$ python3 -q
>>> import numpy as np
>>> np.set_printoptions(precision=3, suppress=True, linewidth=120, sign=" ")
>>> rd = lambda a: np.round(a, 3) + 0
>>> J = np.load("a.npy")
>>> J
array([[  5,   8,   4],
       [  8,  17,   9],
       [  4,   9,   6]])
>>> # equal to its transpose
>>> vals, evecs = np.linalg.eigh(J)
>>> vec = np.array([-8, 3, 2])
>>> rd(vec @ J @ vec / (vec @ vec)), rd(vals[0]), rd(vals[-1])
(np.float64(1.208), np.float64(0.658), np.float64(25.873))
>>> rd(evecs * np.sqrt(vals) @ evecs.T)
array([[ 1.689,  1.36 ,  0.547],
       [ 1.36 ,  3.582,  1.523],
       [ 0.547,  1.523,  1.839]])
>>> rd(evecs * np.maximum(vals, 0) @ evecs.T)
array([[  5.,   8.,   4.],
       [  8.,  17.,   9.],
       [  4.,   9.,   6.]])
>>> rd(np.linalg.eigvalsh(J[1:, 1:]))
array([  0.952,  22.048])
>>> other = np.array([[5, 4], [4, 3]])
>>> cent = np.array([[0, 3, 2], [0, 3, 4], [4, 4, 2]])
>>> A = np.kron(other, cent)
>>> A
array([[  0,  15,  10,   0,  12,   8],
       [  0,  15,  20,   0,  12,  16],
       [ 20,  20,  10,  16,  16,   8],
       [  0,  12,   8,   0,   9,   6],
       [  0,  12,  16,   0,   9,  12],
       [ 16,  16,   8,  12,  12,   6]])
>>> ang = np.radians(60)
>>> r_ = np.eye(6)
>>> r_[0, 0] = r_[1, 1] = np.cos(ang)
>>> r_[0, 1], r_[1, 0] = -np.sin(ang), np.sin(ang)
>>> rd(r_)
array([[ 0.5  , -0.866,  0.   ,  0.   ,  0.   ,  0.   ],
       [ 0.866,  0.5  ,  0.   ,  0.   ,  0.   ,  0.   ],
       [ 0.   ,  0.   ,  1.   ,  0.   ,  0.   ,  0.   ],
       [ 0.   ,  0.   ,  0.   ,  1.   ,  0.   ,  0.   ],
       [ 0.   ,  0.   ,  0.   ,  0.   ,  1.   ,  0.   ],
       [ 0.   ,  0.   ,  0.   ,  0.   ,  0.   ,  1.   ]])
>>> other = A @ r_.T
>>> rd(other)
array([[-12.99 ,   7.5  ,  10.   ,   0.   ,  12.   ,   8.   ],
       [-12.99 ,   7.5  ,  20.   ,   0.   ,  12.   ,  16.   ],
       [ -7.321,  27.321,  10.   ,  16.   ,  16.   ,   8.   ],
       [-10.392,   6.   ,   8.   ,   0.   ,   9.   ,   6.   ],
       [-10.392,   6.   ,  16.   ,   0.   ,   9.   ,  12.   ],
       [ -5.856,  21.856,   8.   ,  12.   ,  12.   ,   6.   ]])
>>> np.allclose(A @ A.T, other @ other.T)
True
>>> rd(np.linalg.det(r_)), np.trace(r_)
(np.float64(1.0), np.float64(5.0))
